$ python3 -q
>>> import numpy as np
>>> from numpy import linalg as LA
>>> np.set_printoptions(precision=2, suppress=True, linewidth=100, floatmode="fixed")
>>> K = np.load("w.npy")
>>> print(K)
[[0 0 0 0 0 0 0 0 0 0 0 0]
 [0 1 0 0 0 0 0 0 0 0 0 0]
 [0 0 1 0 0 0 0 0 0 0 0 0]
 [0 0 0 0 0 0 0 0 0 0 0 0]
 [0 0 0 0 2 0 0 0 0 0 0 0]
 [0 0 0 0 0 0 0 0 0 0 0 0]
 [0 0 0 0 0 0 1 0 0 0 0 0]
 [0 0 0 0 0 0 0 0 0 0 0 0]
 [0 0 0 0 0 0 0 0 2 0 0 0]
 [0 0 0 0 0 0 0 0 0 0 0 0]
 [0 0 0 0 0 0 0 0 0 0 2 0]
 [0 0 0 0 0 0 0 0 0 0 0 2]]
>>> # row 3 repeats row 0
>>> LA.matrix_rank(K - K[0, 0] * np.eye(12))
np.int64(7)
>>> print(K @ K)
[[0 0 0 0 0 0 0 0 0 0 0 0]
 [0 1 0 0 0 0 0 0 0 0 0 0]
 [0 0 1 0 0 0 0 0 0 0 0 0]
 [0 0 0 0 0 0 0 0 0 0 0 0]
 [0 0 0 0 4 0 0 0 0 0 0 0]
 [0 0 0 0 0 0 0 0 0 0 0 0]
 [0 0 0 0 0 0 1 0 0 0 0 0]
 [0 0 0 0 0 0 0 0 0 0 0 0]
 [0 0 0 0 0 0 0 0 4 0 0 0]
 [0 0 0 0 0 0 0 0 0 0 0 0]
 [0 0 0 0 0 0 0 0 0 0 4 0]
 [0 0 0 0 0 0 0 0 0 0 0 4]]
>>> r0 = np.array([9, 4, -6])
>>> np.array([np.convolve(row, r0, "same") for row in K])
array([[  0,   0,   0,   0,   0,   0,   0,   0,   0,   0,   0,   0],
       [  9,   4,  -6,   0,   0,   0,   0,   0,   0,   0,   0,   0],
       [  0,   9,   4,  -6,   0,   0,   0,   0,   0,   0,   0,   0],
       [  0,   0,   0,   0,   0,   0,   0,   0,   0,   0,   0,   0],
       [  0,   0,   0,  18,   8, -12,   0,   0,   0,   0,   0,   0],
       [  0,   0,   0,   0,   0,   0,   0,   0,   0,   0,   0,   0],
       [  0,   0,   0,   0,   0,   9,   4,  -6,   0,   0,   0,   0],
       [  0,   0,   0,   0,   0,   0,   0,   0,   0,   0,   0,   0],
       [  0,   0,   0,   0,   0,   0,   0,  18,   8, -12,   0,   0],
       [  0,   0,   0,   0,   0,   0,   0,   0,   0,   0,   0,   0],
       [  0,   0,   0,   0,   0,   0,   0,   0,   0,  18,   8, -12],
       [  0,   0,   0,   0,   0,   0,   0,   0,   0,   0,  18,   8]])
>>> np.cross(K[8, :3], K[0, :3])
array([0, 0, 0])
